>>> import numpy as np
>>> from numpy import linalg as LA
>>> np.set_printoptions(precision=2, suppress=True, linewidth=140, floatmode="fixed")
>>> def rnd(a):
...     return np.round(a, 2) + 0
... 
>>> K = np.loadtxt("test5.csv", delimiter=",")
>>> K
array([[-1.20, -0.20,  1.22,  0.80],
       [ 0.50,  0.70, -0.46, -0.10],
       [-0.20, -0.80,  0.24,  1.20],
       [ 0.70, -0.40, -0.69, -1.30],
       [-1.40, -1.50,  1.40, -0.10],
       [ 1.10,  0.10, -1.10,  0.30],
       [-0.90,  0.60,  0.91, -0.10],
       [-0.90,  0.90,  0.91, -0.50],
       [ 1.00, -0.70, -0.98, -0.50],
       [ 0.90, -0.20, -0.91, -1.10],
       [-0.90, -0.90,  0.86,  0.10],
       [ 0.10,  0.00, -0.09,  1.40],
       [-0.80, -0.40,  0.78,  0.30],
       [-1.10,  1.80,  1.12, -0.90],
       [-0.10,  0.60,  0.10,  1.20],
       [-1.20,  1.20,  1.19, -1.30],
       [ 0.40,  0.00, -0.42,  0.40],
       [-0.50,  1.00,  0.53, -0.50],
       [-0.70, -2.20,  0.71,  0.40],
       [-1.20, -1.30,  1.20, -0.30],
       [-0.60,  0.80,  0.57,  0.90],
       [ 0.90, -0.10, -0.88, -0.20],
       [ 3.00,  0.10, -2.98, -1.80],
       [-0.70, -1.80,  0.68,  0.40],
       [ 0.40, -1.80, -0.37, -1.30],
       [-0.80, -0.20,  0.78,  1.50],
       [-0.50, -1.10,  0.49,  3.10],
       [ 0.40, -0.20, -0.42, -2.30],
       [-0.30, -1.00,  0.28,  1.20],
       [-0.30, -1.30,  0.32,  0.00],
       [-0.10, -1.90,  0.10, -0.50],
       [-0.30, -0.50,  0.30, -0.80],
       [ 1.30, -0.60, -1.30,  0.50],
       [ 0.70,  0.10, -0.68, -1.00],
       [ 0.60,  0.70, -0.57,  0.50],
       [ 0.70, -0.50, -0.69,  0.30],
       [ 0.30,  1.40, -0.29, -0.70],
       [-1.10,  1.20,  1.11,  0.10],
       [ 0.30,  0.50, -0.28,  0.40],
       [ 1.60, -0.60, -1.62,  0.00],
       [-0.70, -1.60,  0.72,  1.20],
       [-0.40, -1.10,  0.37, -0.80],
       [-1.30,  2.10,  1.33, -0.90],
       [ 0.30, -0.70, -0.31, -0.60],
       [-0.60, -0.20,  0.56,  0.10],
       [ 0.00,  1.30, -0.01,  1.00],
       [ 0.00,  0.10, -0.01, -0.40],
       [ 0.70,  0.00, -0.68,  1.20],
       [-1.10, -0.20,  1.07,  0.70]])
>>> vec = np.array([0, 0, 5, 3])
>>> target = K @ vec
>>> print(rnd(LA.solve(K.T @ K, K.T @ target)))
[0.00 0.00 5.00 3.00]
>>> print(rnd(LA.pinv(K) @ K))
[[1.00 0.00 0.00 0.00]
 [0.00 1.00 0.00 0.00]
 [0.00 0.00 1.00 0.00]
 [0.00 0.00 0.00 1.00]]
>>> rnd(LA.lstsq(K, target)[0])
array([0.00, 0.00, 5.00, 3.00])
>>> rng = np.random.default_rng(3991)
>>> target = target + 0.3 * rng.normal(size=49)
>>> rnd(target)
array([  8.75,  -2.74,   4.88,  -6.95,   6.46,  -4.81,   4.78,   2.79,  -6.07,  -8.52,   4.66,   3.62,   4.85,   2.89,   4.12,   2.04,
        -0.57,   1.24,   4.80,   5.60,   5.32,  -4.60, -20.23,   5.08,  -5.47,   8.27,  11.89,  -8.78,   5.25,   1.51,  -1.24,  -1.68,
        -4.94,  -6.42,  -1.52,  -2.72,  -3.04,   5.62,  -0.49,  -8.00,   6.99,  -0.78,   3.94,  -3.59,   2.68,   3.29,  -1.10,   0.24,
         7.47])
>>> b, *_ = LA.lstsq(K, target)
>>> [round(float(LA.norm(LA.solve(K.T @ K + lam * np.eye(4), K.T @ target))), 2) for lam in (0, 1, 10, 100)]
[7.02, 4.57, 4.08, 2.02]
>>> b.round()
array([ 1.00, -0.00,  6.00,  3.00])
>>> rnd(LA.norm(target - K @ b))
np.float64(1.98)
>>> rnd(b)
array([ 1.23, -0.01,  6.22,  3.01])
>>> B = np.c_[K[:, :3] @ np.array([[5, 1, 3], [3, -1, -4], [0, 3, 4]]), np.array([-1, 0, 1, -1, -1, 2, -3, -3, -1, -1, 2, 1, 0, 0, -1, -3, 2, 0, 1, -2, 0, 0, -2, -2, 2, 0, 2, 0, -3, -2, -1, 0, 2, -2, -2, 2, 2, 2, 0, 3, 3, -1, 2, 2, 0, -2, 0, 3, 3])]
>>> rnd(B)
array([[ -6.60,   2.66,   2.08,  -1.00],
       [  4.60,  -1.58,  -3.14,   0.00],
       [ -3.40,   1.32,   3.56,   1.00],
       [  2.30,  -0.97,   0.94,  -1.00],
       [-11.50,   4.30,   7.40,  -1.00],
       [  5.80,  -2.30,  -1.50,   2.00],
       [ -2.70,   1.23,  -1.46,  -3.00],
       [ -1.80,   0.93,  -2.66,  -3.00],
       [  2.90,  -1.24,   1.88,  -1.00],
       [  3.90,  -1.63,  -0.14,  -1.00],
       [ -7.20,   2.58,   4.34,   2.00],
       [  0.50,  -0.17,  -0.06,   1.00],
       [ -5.20,   1.94,   2.32,   0.00],
       [ -0.10,   0.46,  -6.02,   0.00],
       [  1.30,  -0.40,  -2.30,  -1.00],
       [ -2.40,   1.17,  -3.64,  -3.00],
       [  2.00,  -0.86,  -0.48,   2.00],
       [  0.50,   0.09,  -3.38,   0.00],
       [-10.10,   3.63,   9.54,   1.00],
       [ -9.90,   3.70,   6.40,  -2.00],
       [ -0.60,   0.31,  -2.72,   0.00],
       [  4.20,  -1.64,  -0.42,   0.00],
       [ 15.30,  -6.04,  -3.32,  -2.00],
       [ -8.90,   3.14,   7.82,  -2.00],
       [ -3.40,   1.09,   6.92,   2.00],
       [ -4.60,   1.74,   1.52,   0.00],
       [ -5.80,   2.07,   4.86,   2.00],
       [  1.40,  -0.66,   0.32,   0.00],
       [ -4.50,   1.54,   4.22,  -3.00],
       [ -5.40,   1.96,   5.58,  -2.00],
       [ -6.20,   2.10,   7.70,  -1.00],
       [ -3.00,   1.10,   2.30,   0.00],
       [  4.70,  -2.00,   1.10,   2.00],
       [  3.80,  -1.44,  -1.02,  -2.00],
       [  5.10,  -1.81,  -3.28,  -2.00],
       [  2.00,  -0.87,   1.34,   2.00],
       [  5.70,  -1.97,  -5.86,   2.00],
       [ -1.90,   1.03,  -3.66,   2.00],
       [  3.00,  -1.04,  -2.22,   0.00],
       [  6.20,  -2.66,   0.72,   3.00],
       [ -8.30,   3.06,   7.18,   3.00],
       [ -5.30,   1.81,   4.68,  -1.00],
       [ -0.20,   0.59,  -6.98,   2.00],
       [ -0.60,   0.07,   2.46,   2.00],
       [ -3.60,   1.28,   1.24,   0.00],
       [  3.90,  -1.33,  -5.24,  -2.00],
       [  0.30,  -0.13,  -0.44,   0.00],
       [  3.50,  -1.34,  -0.62,   3.00],
       [ -6.10,   2.31,   1.78,   3.00]])
>>> LA.matrix_rank(np.c_[K, B])
np.int64(5)
>>> rnd(LA.lstsq(K, B[:, 0])[0])
array([5.00, 3.00, 0.00, 0.00])
>>> rnd(LA.norm(LA.qr(K)[0].T @ B, axis=0) ** 2 / ((B ** 2).sum(axis=0) + 1e-12))
array([1.00, 1.00, 1.00, 0.10])
>>> print(LA.matrix_rank(B))
4
>>> Xc = K - K.mean(axis=1)
Traceback (most recent call last):
  File "<python-input-25>", line 1, in <module>
    Xc = K - K.mean(axis=1)
         ~~^~~~~~~~~~~~~~~~
ValueError: operands could not be broadcast together with shapes (49,4) (49,) 
>>> Xc = K - K.mean(axis=0)
>>> U, s, Vh = LA.svd(Xc, full_matrices=False)
>>> print(rnd(Xc.mean(axis=0)))
[0.00 0.00 0.00 0.00]
>>> np.abs(U[:, 0]).argmax()
np.int64(22)
>>> print(rnd(s))
[9.06 7.25 6.02 0.10]
>>> print(rnd(np.abs(Vh[-1])))
[0.71 0.00 0.71 0.00]
>>> print(np.abs(Vh[0]).argmax())
0
>>> (np.sign(U[:, 0]) == np.sign(U[0, 0])).astype(int)
array([1, 0, 1, 0, 1, 0, 1, 1, 0, 0, 1, 1, 1, 1, 1, 1, 0, 1, 1, 1, 1, 0, 0, 1, 0, 1, 1, 0, 1, 1, 0, 0, 0, 0, 0, 0, 0, 1, 0, 0, 1, 1, 1, 0,
       1, 1, 0, 0, 1])
>>> rnd(s ** 2 / (s ** 2).sum())
array([0.48, 0.31, 0.21, 0.00])
>>> M = np.loadtxt("arr.csv", delimiter=",")
>>> M
array([[ 0.80,  0.10, -1.50,  0.20, -1.15, -0.50, -0.30,  0.20],
       [ 0.10,  0.00, -1.10, -1.10, -3.21, -1.50,  1.60, -1.40],
       [-0.90, -1.90,  0.70,  1.30,  0.34,  0.20, -0.40,  1.30],
       [ 1.10, -0.30,  0.80, -0.20, -0.60, -0.30, -0.40,  0.80],
       [ 0.60,  1.00, -0.60, -0.30,  2.24,  1.20, -0.60,  0.80],
       [ 0.00,  0.50,  0.60, -0.70,  1.51,  0.70, -1.50, -1.30],
       [ 0.40, -0.50,  0.10,  0.30,  2.30,  1.10,  0.80, -1.70],
       [ 0.80, -1.50, -0.50,  2.50, -0.65, -0.30,  1.00, -0.10],
       [ 0.30, -0.10, -1.00, -0.10,  4.72,  2.40,  0.90, -0.40],
       [ 0.50,  0.00, -0.40, -0.10, -1.94, -0.90, -0.40, -0.20],
       [ 0.30,  1.30, -1.70, -0.60,  1.68,  0.80,  0.40, -0.40],
       [-0.90,  1.40,  1.50, -1.00, -0.23, -0.20,  0.70, -1.00],
       [-1.40, -0.40,  2.10,  3.10, -1.32, -0.60,  0.00,  0.10],
       [ 0.20,  0.70,  0.40, -1.30, -1.43, -0.70, -1.30, -2.00],
       [-1.50, -0.20, -1.60,  0.50,  0.54,  0.30,  0.60,  0.10],
       [-1.60, -0.90,  1.00,  1.60, -1.29, -0.60, -0.30, -1.20],
       [ 0.50, -2.00, -0.30, -1.20, -0.25, -0.10, -1.40, -0.60],
       [ 0.20,  0.60, -0.40,  0.00, -1.98, -1.00, -0.40,  1.60],
       [ 1.00,  0.10,  0.50,  0.30, -0.30, -0.20,  1.10,  0.30],
       [-0.90, -0.70, -0.50,  0.10,  0.33,  0.20, -0.80,  0.70],
       [ 0.30,  0.40, -0.10,  1.10, -3.64, -1.80,  0.10, -0.50],
       [-0.40,  0.50, -0.80,  0.80,  0.86,  0.40, -1.50,  0.10],
       [-0.70, -0.20,  0.60,  0.30,  0.48,  0.20,  0.90, -2.20],
       [-0.10,  0.20,  1.90, -1.50,  5.49,  2.70,  0.70,  1.00],
       [ 0.30, -0.20, -0.60,  1.20,  0.71,  0.40,  0.90,  0.80],
       [-1.70, -0.70, -0.80,  0.00,  0.84,  0.30, -0.30,  0.60],
       [ 0.60, -0.90, -1.40, -0.10,  1.63,  0.80, -0.30, -0.10],
       [ 0.10,  1.80, -1.10,  0.30,  1.42,  0.70,  1.40,  1.60],
       [ 1.30,  0.00,  1.10, -1.40, -0.21, -0.10, -0.20, -3.50]])
>>> U, s, Vh = LA.svd(M)
>>> print(rnd(s))
[12.06  7.25  6.20  5.03  4.85  4.03  3.33  0.22]
>>> np.argmax(s[:-1] / (s[1:] + 1e-6)) + 1
np.int64(7)
>>> B = U[:, :7] @ np.diag(s[:7]) @ Vh[:7]
>>> LA.matrix_rank(M, rtol=0.05)
np.int64(7)
>>> print(rnd(LA.norm(M - B, 2)), rnd(s[7]))
0.22 0.22
>>> rnd(np.abs(M - B).max())
np.float64(0.08)
>>> rnd(LA.norm(M - B) / LA.norm(M))
np.float64(0.01)
>>> lab = rng.permutation(8)
>>> B = M[:, lab] * rng.choice([-1, 1], 8)
>>> B
array([[ 0.20, -0.20, -0.10,  0.30,  0.80, -1.15, -1.50, -0.50],
       [-1.40,  1.10, -0.00, -1.60,  0.10, -3.21, -1.10, -1.50],
       [ 1.30, -1.30,  1.90,  0.40, -0.90,  0.34,  0.70,  0.20],
       [ 0.80,  0.20,  0.30,  0.40,  1.10, -0.60,  0.80, -0.30],
       [ 0.80,  0.30, -1.00,  0.60,  0.60,  2.24, -0.60,  1.20],
       [-1.30,  0.70, -0.50,  1.50,  0.00,  1.51,  0.60,  0.70],
       [-1.70, -0.30,  0.50, -0.80,  0.40,  2.30,  0.10,  1.10],
       [-0.10, -2.50,  1.50, -1.00,  0.80, -0.65, -0.50, -0.30],
       [-0.40,  0.10,  0.10, -0.90,  0.30,  4.72, -1.00,  2.40],
       [-0.20,  0.10, -0.00,  0.40,  0.50, -1.94, -0.40, -0.90],
       [-0.40,  0.60, -1.30, -0.40,  0.30,  1.68, -1.70,  0.80],
       [-1.00,  1.00, -1.40, -0.70, -0.90, -0.23,  1.50, -0.20],
       [ 0.10, -3.10,  0.40, -0.00, -1.40, -1.32,  2.10, -0.60],
       [-2.00,  1.30, -0.70,  1.30,  0.20, -1.43,  0.40, -0.70],
       [ 0.10, -0.50,  0.20, -0.60, -1.50,  0.54, -1.60,  0.30],
       [-1.20, -1.60,  0.90,  0.30, -1.60, -1.29,  1.00, -0.60],
       [-0.60,  1.20,  2.00,  1.40,  0.50, -0.25, -0.30, -0.10],
       [ 1.60, -0.00, -0.60,  0.40,  0.20, -1.98, -0.40, -1.00],
       [ 0.30, -0.30, -0.10, -1.10,  1.00, -0.30,  0.50, -0.20],
       [ 0.70, -0.10,  0.70,  0.80, -0.90,  0.33, -0.50,  0.20],
       [-0.50, -1.10, -0.40, -0.10,  0.30, -3.64, -0.10, -1.80],
       [ 0.10, -0.80, -0.50,  1.50, -0.40,  0.86, -0.80,  0.40],
       [-2.20, -0.30,  0.20, -0.90, -0.70,  0.48,  0.60,  0.20],
       [ 1.00,  1.50, -0.20, -0.70, -0.10,  5.49,  1.90,  2.70],
       [ 0.80, -1.20,  0.20, -0.90,  0.30,  0.71, -0.60,  0.40],
       [ 0.60, -0.00,  0.70,  0.30, -1.70,  0.84, -0.80,  0.30],
       [-0.10,  0.10,  0.90,  0.30,  0.60,  1.63, -1.40,  0.80],
       [ 1.60, -0.30, -1.80, -1.40,  0.10,  1.42, -1.10,  0.70],
       [-3.50,  1.40, -0.00,  0.20,  1.30, -0.21,  1.10, -0.10]])
>>> U, _, Vh = LA.svd(M.T @ B)
>>> rnd(U @ Vh)
array([[ 0.00,  0.00,  0.00,  0.00,  1.00,  0.00,  0.00,  0.00],
       [ 0.00,  0.00, -1.00,  0.00,  0.00,  0.00,  0.00,  0.00],
       [ 0.00,  0.00,  0.00,  0.00,  0.00,  0.00,  1.00,  0.00],
       [ 0.00, -1.00,  0.00,  0.00,  0.00,  0.00,  0.00,  0.00],
       [ 0.00,  0.00,  0.00,  0.00,  0.00,  1.00,  0.00,  0.00],
       [ 0.00,  0.00,  0.00,  0.00,  0.00,  0.00,  0.00,  1.00],
       [ 0.00,  0.00,  0.00, -1.00,  0.00,  0.00,  0.00,  0.00],
       [ 1.00,  0.00,  0.00,  0.00,  0.00,  0.00,  0.00,  0.00]])
>>> vec = np.array([1, 2, 1, 2, 2, 2, 1, 2])
>>> target = B @ vec
>>> rnd(LA.lstsq(B, target)[0])
array([1.00, 2.00, 1.00, 2.00, 2.00, 2.00, 1.00, 2.00])
>>> rnd(LA.pinv(B) @ B)
array([[1.00, 0.00, 0.00, 0.00, 0.00, 0.00, 0.00, 0.00],
       [0.00, 1.00, 0.00, 0.00, 0.00, 0.00, 0.00, 0.00],
       [0.00, 0.00, 1.00, 0.00, 0.00, 0.00, 0.00, 0.00],
       [0.00, 0.00, 0.00, 1.00, 0.00, 0.00, 0.00, 0.00],
       [0.00, 0.00, 0.00, 0.00, 1.00, 0.00, 0.00, 0.00],
       [0.00, 0.00, 0.00, 0.00, 0.00, 1.00, 0.00, 0.00],
       [0.00, 0.00, 0.00, 0.00, 0.00, 0.00, 1.00, 0.00],
       [0.00, 0.00, 0.00, 0.00, 0.00, 0.00, 0.00, 1.00]])
>>> target = target + 0.02 * rng.normal(size=29)
>>> print(rnd(target))
[ -2.91 -12.73   1.41   3.48   9.12   7.61   4.32  -6.39  11.93  -4.32   2.59  -2.94 -10.27  -0.96  -4.81  -8.86   6.61  -4.17  -1.08
   1.59 -13.67   1.91  -3.89  20.51  -0.97  -0.02   6.27  -0.30   2.80]
>>> b, *_ = LA.lstsq(B, target)
>>> b.round()
array([1.00, 2.00, 1.00, 2.00, 2.00, 2.00, 1.00, 2.00])
>>> rnd(LA.norm(target - B @ b))
np.float64(0.11)
